>>> import numpy as np
>>> np.set_printoptions(precision=2, suppress=True, linewidth=120)
>>> f = np.array([-3, 0, 0, 3]) + 0.5
>>> J = np.eye(4) - 2 * np.outer(f, f) / (f @ f)
>>> J
array([[ 0.34,  0.13,  0.13,  0.92],
       [ 0.13,  0.97, -0.03, -0.18],
       [ 0.13, -0.03,  0.97, -0.18],
       [ 0.92, -0.18, -0.18, -0.29]])
>>> ev, evecs = np.linalg.eig(J)
>>> np.sort(np.linalg.eigvals(J @ J))
array([1., 1., 1., 1.])
>>> J.reshape(2, -1)
array([[ 0.34,  0.13,  0.13,  0.92,  0.13,  0.97, -0.03, -0.18],
       [ 0.13, -0.03,  0.97, -0.18,  0.92, -0.18, -0.18, -0.29]])
>>> blk = J.reshape(4, 2, -1)
>>> blk.sum(axis=1)
array([[ 0.47,  1.05],
       [ 0.11,  0.79],
       [ 1.11, -0.21],
       [ 0.74, -0.47]])
>>> blk.transpose(1, 0, 2)
array([[[ 0.34,  0.13],
        [ 0.13,  0.97],
        [ 0.13, -0.03],
        [ 0.92, -0.18]],

       [[ 0.13,  0.92],
        [-0.03, -0.18],
        [ 0.97, -0.18],
        [-0.18, -0.29]]])
>>> blk[:, 0]
array([[ 0.34,  0.13],
       [ 0.13,  0.97],
       [ 0.13, -0.03],
       [ 0.92, -0.18]])
>>> np.swapaxes(blk, 1, 2)[1]
array([[ 0.13, -0.03],
       [ 0.97, -0.18]])
>>> x = np.array([2, 2, 1, 2])
>>> y = J @ x
>>> y
array([2.92, 1.82, 0.82, 0.71])
>>> np.round(np.linalg.solve(J, J[:, 0]), 2) + 0
array([1., 0., 0., 0.])
>>> np.linalg.solve(J, y + J[:, 3])
array([2., 2., 1., 3.])
>>> np.linalg.solve(J, y)
array([2., 2., 1., 2.])
>>> np.linalg.solve(J, 5 * y)
array([10., 10.,  5., 10.])
>>> np.round(np.linalg.solve(J.T, J[0]), 2) + 0
array([1., 0., 0., 0.])
>>> feats = np.loadtxt("test3.csv", delimiter=",")
>>> feats
array([[ 0.32, -0.75, -0.21,  0.54],
       [ 0.54,  0.09, -0.69, -0.47],
       [ 0.69,  0.5 ,  0.32,  0.41],
       [ 0.36, -0.42,  0.61, -0.57]])
>>> np.round(J.T @ J, 2) + 0
array([[1., 0., 0., 0.],
       [0., 1., 0., 0.],
       [0., 0., 1., 0.],
       [0., 0., 0., 1.]])
>>> np.linalg.svd(J, compute_uv=False)
array([1., 1., 1., 1.])
>>> np.linalg.pinv(J)
array([[ 0.34,  0.13,  0.13,  0.92],
       [ 0.13,  0.97, -0.03, -0.18],
       [ 0.13, -0.03,  0.97, -0.18],
       [ 0.92, -0.18, -0.18, -0.29]])
>>> round(float(J[:, 3] @ J[:, 1]), 2)
0.0
>>> proj = np.triu(np.array([[3, 1, 2, 1], [2, 2, 3, 3], [1, 1, 0, 0], [2, 0, 2, 2]]), 1) + np.eye(4)
>>> other = proj @ feats @ np.linalg.inv(proj)
>>> proj @ feats - feats @ proj
array([[ 2.27,  0.35,  2.17,  1.72],
       [ 3.14, -0.29,  1.44, -1.28],
       [ 0.  , -0.69, -2.88, -2.19],
       [ 0.  , -0.36,  0.53,  0.89]])
>>> np.linalg.matrix_rank(other)
np.int64(4)
>>> np.round(np.poly(other), 2) + 0
array([ 1.  , -0.17,  0.  ,  0.17, -1.  ])
>>> round(float(np.linalg.det(other)), 2)
-1.0
>>> x = np.array([-3, 1, -3, 0])
>>> np.round(feats.T @ (feats @ x), 2) + 0
array([-3.,  1., -3.,  0.])
>>> np.linalg.inv(feats)
array([[ 0.32,  0.54,  0.69,  0.36],
       [-0.75,  0.09,  0.5 , -0.42],
       [-0.21, -0.69,  0.32,  0.61],
       [ 0.54, -0.47,  0.41, -0.57]])
>>> M = np.load("a.npy")
>>> M
array([[ 1, -2,  4, -8],
       [ 1, -1,  1, -1],
       [ 1,  0,  0,  0]])
>>> M.ravel(order="F")
array([ 1,  1,  1, -2, -1,  0,  4,  1,  0, -8, -1,  0])
>>> M.reshape(2, -1)
array([[ 1, -2,  4, -8,  1, -1],
       [ 1, -1,  1,  0,  0,  0]])
>>> blk = M.reshape(3, 2, -1)
>>> blk.transpose(1, 0, 2)
array([[[ 1, -2],
        [ 1, -1],
        [ 1,  0]],

       [[ 4, -8],
        [ 1, -1],
        [ 0,  0]]])
>>> np.swapaxes(blk, 1, 2)[1]
array([[ 1,  1],
       [-1, -1]])
>>> np.einsum("ihd,ihd->ih", blk, blk)
array([[ 5, 80],
       [ 2,  2],
       [ 1,  0]])
>>> other = M / np.linalg.norm(M, axis=1, keepdims=True)
>>> cov = other @ other.T
>>> np.linalg.norm(other, axis=1)
array([1., 1., 1.])
>>> np.round(np.degrees(np.arccos(np.clip(cov[2, 1], -1, 1))), 2)
np.float64(60.0)
>>> U, sv, Vt = np.linalg.svd(M, full_matrices=False)
>>> np.round(U.T @ M @ Vt.T, 2) + 0
array([[9.37, 0.  , 0.  ],
       [0.  , 1.4 , 0.  ],
       [0.  , 0.  , 0.57]])
>>> round(float(np.sqrt((sv ** 2).sum())), 2), round(np.linalg.norm(M), 2)
(9.49, np.float64(9.49))
>>> U.shape, sv.shape, Vt.shape
((3, 3), (3,), (3, 4))
>>> np.abs(Vt[0])
array([0.13, 0.23, 0.44, 0.86])
>>> np.allclose(U * sv @ Vt, M)
True
>>> (sv > 1e-8).sum()
np.int64(3)
>>> K = np.load("arr.npy")
>>> K
array([[0, 1],
       [1, 0]])
>>> np.sort(np.abs(np.linalg.eigvals(K)))[::-1]
array([1., 1.])
>>> np.linalg.matrix_power(K, 2)
array([[1, 0],
       [0, 1]])
>>> K @ np.ones(2)
array([1., 1.])
>>> K.sum(axis=1)
array([1, 1])
>>> pr = np.eye(2)[0]
>>> for _ in range(5):
...     pr = pr @ K
...     print(pr.round(2))
... 
[0. 1.]
[1. 0.]
[0. 1.]
[1. 0.]
[0. 1.]
>>> ev, evecs = np.linalg.eig(K)
>>> np.prod(ev)
np.float64(-1.0)
>>> ev
array([ 1., -1.])
>>> W = np.array([[1, -2, 2], [3, 1, 2]])
>>> coef = np.array([5, 1, 3])
>>> H = np.maximum(K @ W + coef, 0)
>>> (H > 0).astype(int)
array([[1, 1, 1],
       [1, 0, 1]])
>>> (H > 0).mean(axis=0)
array([1. , 0.5, 1. ])
>>> C = np.array([[-3, 3], [0, 1], [2, 2]])
>>> H @ C
array([[-14,  36],
       [ -8,  28]])
>>> W @ C
array([[ 1,  5],
       [-5, 14]])
>>> np.allclose(K @ K.T, K.T @ K)
True
>>> (K - K.T) / 2
array([[0., 0.],
       [0., 0.]])
>>> np.allclose(K, K.T)
True
>>> np.sort(np.abs(np.linalg.eigvals(K)))
array([1., 1.])
>>> arr = np.load("mat.npy")
>>> arr
array([[-0.5, -0.5,  0.8],
       [ 0.6,  0. ,  0.2],
       [ 1.8,  0.3,  0.3],
       [-0.1, -0.8,  1.5],
       [-0.7,  0. ,  0. ]])
>>> [round(float(x), 2) for x in np.linalg.svd(arr, compute_uv=False)[:3]]
[2.15, 1.93, 0.15]
>>> round(np.log10(np.linalg.cond(arr)))
1
>>> np.argsort(-np.linalg.norm(arr, axis=0).round(6), kind="stable")[:3]
array([0, 2, 1])
>>> np.linalg.cond(arr) > 100
np.False_
>>> np.linalg.matrix_rank(arr, rtol=0.1)
np.int64(2)
>>> rng = np.random.default_rng(42492)
>>> other = arr + rng.integers(-2, 3, (5, 2)) @ rng.integers(-2, 3, (2, 3))
>>> other
array([[ 1.5, -1.5,  0.8],
       [ 4.6, -1. , -0.8],
       [ 1.8,  1.3, -0.7],
       [ 1.9, -1.8,  1.5],
       [-0.7,  0. ,  0. ]])
>>> other - arr
array([[ 2., -1.,  0.],
       [ 4., -1., -1.],
       [ 0.,  1., -1.],
       [ 2., -1.,  0.],
       [ 0.,  0.,  0.]])
>>> other = np.array([[1, 2], [2, 1], [3, 0]])
>>> np.einsum("ij->j", arr)
array([ 1.1, -1. ,  2.8])
>>> np.einsum("ij,ij->i", arr, arr)
array([1.14, 0.4 , 3.42, 2.9 , 0.49])
>>> arr @ other
array([[ 0.9, -1.5],
       [ 1.2,  1.2],
       [ 3.3,  3.9],
       [ 2.8, -1. ],
       [-0.7, -1.4]])
>>> np.einsum("ik,kj->ij", arr, other)
array([[ 0.9, -1.5],
       [ 1.2,  1.2],
       [ 3.3,  3.9],
       [ 2.8, -1. ],
       [-0.7, -1.4]])
>>> np.linalg.matrix_rank(np.vstack([arr, other.T]))
np.int64(3)
>>> np.einsum("ik,kj->ji", arr, other)
array([[ 0.9,  1.2,  3.3,  2.8, -0.7],
       [-1.5,  1.2,  3.9, -1. , -1.4]])
>>> np.linalg.matrix_rank(arr @ other)
np.int64(2)
>>> other.T @ arr.T
array([[ 0.9,  1.2,  3.3,  2.8, -0.7],
       [-1.5,  1.2,  3.9, -1. , -1.4]])
>>> proj = arr @ np.linalg.solve(arr.T @ arr, arr.T)
>>> np.round((np.eye(5) - proj) @ arr, 2) + 0
array([[0., 0., 0.],
       [0., 0., 0.],
       [0., 0., 0.],
       [0., 0., 0.],
       [0., 0., 0.]])
>>> proj
array([[ 0.28, -0.03, -0.11,  0.41,  0.15],
       [-0.03,  0.12,  0.2 ,  0.09, -0.23],
       [-0.11,  0.2 ,  0.94,  0.04,  0.08],
       [ 0.41,  0.09,  0.04,  0.76, -0.07],
       [ 0.15, -0.23,  0.08, -0.07,  0.9 ]])
>>> np.round(proj @ arr[:, 1], 2) + 0
array([-0.5,  0. ,  0.3, -0.8,  0. ])
>>> np.round(np.linalg.eigvalsh(proj), 2) + 0
array([0., 0., 1., 1., 1.])
>>> np.diag(proj)
array([0.28, 0.12, 0.94, 0.76, 0.9 ])
>>> E = np.load("dump.npy")
>>> E
array([[ 3., -1.,  0.],
       [-1., -5., -1.],
       [ 0., -1., -5.]])
>>> other = E / np.sqrt((E ** 2).mean(axis=1, keepdims=True))
>>> np.linalg.norm(other, axis=1)
array([1.73, 1.73, 1.73])
>>> np.linalg.matrix_rank(E - E.mean(axis=1, keepdims=True))
np.int64(2)
>>> other[0]
array([ 1.64, -0.55,  0.  ])
>>> ev, evecs = np.linalg.eigh(E)
>>> x = np.array([1, 1, 0])
>>> np.linalg.eigvalsh(E[1:, 1:])
array([-6., -4.])
>>> np.abs(E).sum(axis=1).max(), round(float(np.abs(ev).max()), 2)
(np.float64(7.0), 6.06)
>>> evecs * np.abs(ev) @ evecs.T
array([[3.15, 0.23, 0.09],
       [0.23, 5.1 , 0.99],
       [0.09, 0.99, 5.  ]])
>>> z = rng.permutation(3)
>>> z
array([2, 1, 0])
>>> other = E[z][:, z]
>>> np.allclose(other, E)
False
>>> np.sort(np.abs(np.linalg.eigvals(other)))
array([3.12, 4.07, 6.06])
>>> round(np.linalg.det(other), 2), round(float(np.linalg.det(E[z])), 2)
(np.float64(77.0), -77.0)
>>> other
array([[-5., -1.,  0.],
       [-1., -5., -1.],
       [ 0., -1.,  3.]])
>>> np.diag(other)
array([-5., -5.,  3.])
